In [1]: import numpy as np

In [2]: import numpy.linalg as la

In [3]: np.set_printoptions(precision=2, suppress=True, linewidth=120, sign=" ")

In [4]: def tidy(a):
   ...:     return np.round(a, 2) + 0
   ...: 

In [5]: J = np.loadtxt("case1.csv", delimiter=",")

In [6]: J
Out[6]: 
array([[ 31.25,  -1.29,   2.82,  14.74],
       [ 20.92,   0.4 ,  -1.94, -13.69],
       [ -5.92,   4.48,   0.05,  22.3 ],
       [ -5.5 ,  -6.08,   8.49, -11.01],
       [-15.63,   2.26,  -3.89,  -3.25],
       [ 10.  ,  -1.23,  -1.3 , -15.86],
       [-24.45,   0.13,   1.64,  -2.02],
       [  6.31,  -0.16,   6.3 ,   8.91],
       [ -1.38,  -3.15,   2.49,  10.03],
       [  5.1 ,  -1.4 ,  -4.71,  20.49],
       [ 11.15,   2.16,  -0.86,  24.26],
       [ 19.6 ,  -4.44,  14.71,   4.59],
       [  8.83,   2.21,   7.01,  -4.69],
       [  0.38,   1.92,   1.55,  -9.12],
       [  9.05,   2.88,   5.72,  -9.73],
       [ -4.38,   1.53, -10.34,  14.71],
       [ 18.42,   1.29,  -5.93,  -9.39],
       [ 19.95,   5.83,  -2.67,  24.23],
       [ 44.34,  -1.78,  -0.97,  15.01],
       [ -0.78,   0.27,   4.63,   7.25],
       [ -2.18,   0.35,   8.16, -11.93],
       [-40.41,   2.76,   3.17,  -6.01],
       [  0.05,  -3.64,  -0.28, -20.74],
       [ -6.69,   3.45,   1.28,   3.31]])

In [7]: Xc = J - J.mean(axis=0)

In [8]: vecs = la.svd(Xc)[2][:2]

In [9]: A2 = Xc - Xc @ vecs.T @ vecs

In [10]: tidy(A2.std(axis=0))
Out[10]: array([ 0.16,  2.58,  5.08,  0.66])

In [11]: tidy(np.cov(Xc @ vecs.T, rowvar=False))
Out[11]: 
array([[ 335.67,    0.  ],
       [   0.  ,  169.  ]])

In [12]: tidy((Xc @ vecs.T).std(axis=0))
Out[12]: array([ 17.94,  12.73])

In [13]: tidy(np.diag(vecs.T @ vecs))
Out[13]: array([ 1.  ,  0.01,  0.01,  0.98])

In [14]: tidy(la.norm(A2) / la.norm(Xc))
Out[14]: np.float64(0.25)

In [15]: vec = np.array([0, 3, -5, -4])

In [16]: h = np.maximum(J @ vec, 0)

In [17]: J * (h > 1e-9)[:, None]
Out[17]: 
array([[  0.  ,  -0.  ,   0.  ,   0.  ],
       [ 20.92,   0.4 ,  -1.94, -13.69],
       [ -0.  ,   0.  ,   0.  ,   0.  ],
       [ -0.  ,  -0.  ,   0.  ,  -0.  ],
       [-15.63,   2.26,  -3.89,  -3.25],
       [ 10.  ,  -1.23,  -1.3 , -15.86],
       [-24.45,   0.13,   1.64,  -2.02],
       [  0.  ,  -0.  ,   0.  ,   0.  ],
       [ -0.  ,  -0.  ,   0.  ,   0.  ],
       [  0.  ,  -0.  ,  -0.  ,   0.  ],
       [  0.  ,   0.  ,  -0.  ,   0.  ],
       [  0.  ,  -0.  ,   0.  ,   0.  ],
       [  0.  ,   0.  ,   0.  ,  -0.  ],
       [  0.38,   1.92,   1.55,  -9.12],
       [  9.05,   2.88,   5.72,  -9.73],
       [ -0.  ,   0.  ,  -0.  ,   0.  ],
       [ 18.42,   1.29,  -5.93,  -9.39],
       [  0.  ,   0.  ,  -0.  ,   0.  ],
       [  0.  ,  -0.  ,  -0.  ,   0.  ],
       [ -0.  ,   0.  ,   0.  ,   0.  ],
       [ -2.18,   0.35,   8.16, -11.93],
       [-40.41,   2.76,   3.17,  -6.01],
       [  0.05,  -3.64,  -0.28, -20.74],
       [ -0.  ,   0.  ,   0.  ,   0.  ]])

In [18]: tidy(J.T @ h)
Out[18]: array([ 2231.07,    26.92,  -528.58, -4961.34])
